$ python -q
>>> import numpy as np
>>> from numpy import linalg as LA
>>> np.set_printoptions(suppress=True, linewidth=120)
>>> def rd(a):
...     return np.round(a, 1) + 0
... 
>>> E = np.load("arr.npy")
>>> E
array([[ 3, -1,  0,  0,  0,  0],
       [-2, -2,  0,  0,  0,  0],
       [ 0,  2,  0,  0,  0,  0],
       [ 0,  0,  3, -1,  0,  0],
       [ 0,  0, -2, -2,  0,  0],
       [ 0,  0,  0,  2,  0,  0],
       [ 0,  0,  0,  0,  3, -1],
       [ 0,  0,  0,  0, -2, -2],
       [ 0,  0,  0,  0,  0,  2]])
>>> x0 = np.array([7, 0, 7, 7, 7, 6])
>>> y = E @ x0
>>> rd(LA.solve(E.T @ E, E.T @ y))
array([7., 0., 7., 7., 7., 6.])
>>> try:
...     LA.solve(E, y)
... except LA.LinAlgError as e:
...     print("failed:", e)
... 
failed: Last 2 dimensions of the array must be square
>>> rd(LA.lstsq(E, y)[0])
array([7., 0., 7., 7., 7., 6.])
>>> rng = np.random.default_rng(881980)
>>> y = y + 0.1 * rng.normal(size=9)
>>> rd(y)
array([ 21.1, -14.1,  -0.2,  13.9, -28.1,  14.2,  14.9, -26. ,  12.1])
>>> c, *_ = LA.lstsq(E, y)
>>> rd(E.T @ (y - E @ c))
array([0., 0., 0., 0., 0., 0.])
>>> [round(float(LA.norm(LA.solve(E.T @ E + lam * np.eye(6), E.T @ y))), 2) for lam in (0, 1, 10, 100)]
[15.28, 14.1, 8.4, 1.68]
>>> rd(LA.norm(y - E @ c))
np.float64(0.2)
>>> c.round()
array([ 7., -0.,  7.,  7.,  7.,  6.])
>>> left, sv = LA.svd(E)
Traceback (most recent call last):
  File "<python-input-19>", line 1, in <module>
    left, sv = LA.svd(E)
    ^^^^^^^^
ValueError: too many values to unpack (expected 2)
>>> left, sv, Vh = LA.svd(E, full_matrices=False)
>>> rd(left.T @ E @ Vh.T)
array([[3.6, 0. , 0. , 0. , 0. , 0. ],
       [0. , 3.6, 0. , 0. , 0. , 0. ],
       [0. , 0. , 3.6, 0. , 0. , 0. ],
       [0. , 0. , 0. , 3. , 0. , 0. ],
       [0. , 0. , 0. , 0. , 3. , 0. ],
       [0. , 0. , 0. , 0. , 0. , 3. ]])
>>> (sv > 1e-8).sum()
np.int64(6)
>>> rd(Vh @ Vh.T)
array([[1., 0., 0., 0., 0., 0.],
       [0., 1., 0., 0., 0., 0.],
       [0., 0., 1., 0., 0., 0.],
       [0., 0., 0., 1., 0., 0.],
       [0., 0., 0., 0., 1., 0.],
       [0., 0., 0., 0., 0., 1.]])
>>> rd(left.T @ left)
array([[1., 0., 0., 0., 0., 0.],
       [0., 1., 0., 0., 0., 0.],
       [0., 0., 1., 0., 0., 0.],
       [0., 0., 0., 1., 0., 0.],
       [0., 0., 0., 0., 1., 0.],
       [0., 0., 0., 0., 0., 1.]])
>>> proj = E @ LA.solve(E.T @ E, E.T)
>>> rd(proj)
array([[ 0.9, -0.2, -0.3,  0. ,  0. ,  0. ,  0. ,  0. ,  0. ],
       [-0.2,  0.7, -0.4,  0. ,  0. ,  0. ,  0. ,  0. ,  0. ],
       [-0.3, -0.4,  0.4,  0. ,  0. ,  0. ,  0. ,  0. ,  0. ],
       [ 0. ,  0. ,  0. ,  0.9, -0.2, -0.3,  0. ,  0. ,  0. ],
       [ 0. ,  0. ,  0. , -0.2,  0.7, -0.4,  0. ,  0. ,  0. ],
       [ 0. ,  0. ,  0. , -0.3, -0.4,  0.4,  0. ,  0. ,  0. ],
       [ 0. ,  0. ,  0. ,  0. ,  0. ,  0. ,  0.9, -0.2, -0.3],
       [ 0. ,  0. ,  0. ,  0. ,  0. ,  0. , -0.2,  0.7, -0.4],
       [ 0. ,  0. ,  0. ,  0. ,  0. ,  0. , -0.3, -0.4,  0.4]])
>>> LA.matrix_rank(np.eye(9) - proj)
np.int64(3)
>>> rd(np.diag(proj))
array([0.9, 0.7, 0.4, 0.9, 0.7, 0.4, 0.9, 0.7, 0.4])
>>> np.allclose(proj @ proj, proj)
True
>>> data = np.load("a.npy")
>>> data
array([[0., 1., 1.],
       [1., 0., 1.],
       [1., 1., 0.]])
>>> np.all(LA.eigvalsh(data) > 0)
np.False_
>>> [round(float(LA.det(data[:i, :i])), 2) + 0 for i in range(1, 4)]
[0.0, -1.0, 2.0]
>>> labels = rng.permutation(3)
>>> other = data[:, labels] * rng.choice([-1, 1], 3)
>>> other
array([[ 1., -0.,  1.],
       [ 1., -1.,  0.],
       [ 0., -1.,  1.]])
>>> left, _, Vh = LA.svd(data.T @ other)
>>> labels
array([2, 0, 1])
>>> rd(LA.lstsq(data, other)[0])
array([[ 0., -1.,  0.],
       [ 0.,  0.,  1.],
       [ 1.,  0.,  0.]])
>>> np.kron(np.eye(2, dtype=int), other)
array([[ 1., -0.,  1.,  0., -0.,  0.],
       [ 1., -1.,  0.,  0., -0.,  0.],
       [ 0., -1.,  1.,  0., -0.,  0.],
       [ 0., -0.,  0.,  1., -0.,  1.],
       [ 0., -0.,  0.,  1., -1.,  0.],
       [ 0., -0.,  0.,  0., -1.,  1.]])
>>> np.einsum("ii->", other)
np.float64(1.0)
>>> rd(LA.det(other.T))
np.float64(-2.0)
>>> rd(np.poly(other))
array([ 1., -1., -1.,  2.])
>>> rd(LA.eigvals(other).sum().real)
np.float64(1.0)
>>> rd(LA.eigvals(other))
array([-1.2+0.j ,  1.1+0.7j,  1.1-0.7j])
>>> mat = np.loadtxt("case18.csv", delimiter=",")
>>> rd(mat)
array([[-1.5, -0.6, -0.9, -0.4,  0.8],
       [-0.6,  1.4,  1.1,  0.2, -0.9],
       [-0.9,  1.1,  0.3, -1.2, -1.2],
       [-0.4,  0.2, -1.2,  2.4, -1. ],
       [ 0.8, -0.9, -1.2, -1. , -0.7]])
>>> blk = np.stack([mat, -1 * mat, mat[::-1]])
>>> rd(LA.norm(blk, axis=(1, 2)))
array([5.1, 5.1, 5.1])
>>> LA.matrix_rank(blk.reshape(3, -1))
np.int64(2)
>>> blk.shape
(3, 5, 5)
>>> np.allclose(mat[:-1].T @ LA.lstsq(mat[:-1].T, mat[-1])[0], mat[-1])
True
>>> LA.lstsq(mat[:-1].T, mat[-1])[2]
np.int32(4)
>>> np.unique(mat.round(6), axis=0).shape
(5, 5)
>>> rd(mat @ LA.pinv(mat) @ mat)
array([[-1.5, -0.6, -0.9, -0.4,  0.8],
       [-0.6,  1.4,  1.1,  0.2, -0.9],
       [-0.9,  1.1,  0.3, -1.2, -1.2],
       [-0.4,  0.2, -1.2,  2.4, -1. ],
       [ 0.8, -0.9, -1.2, -1. , -0.7]])
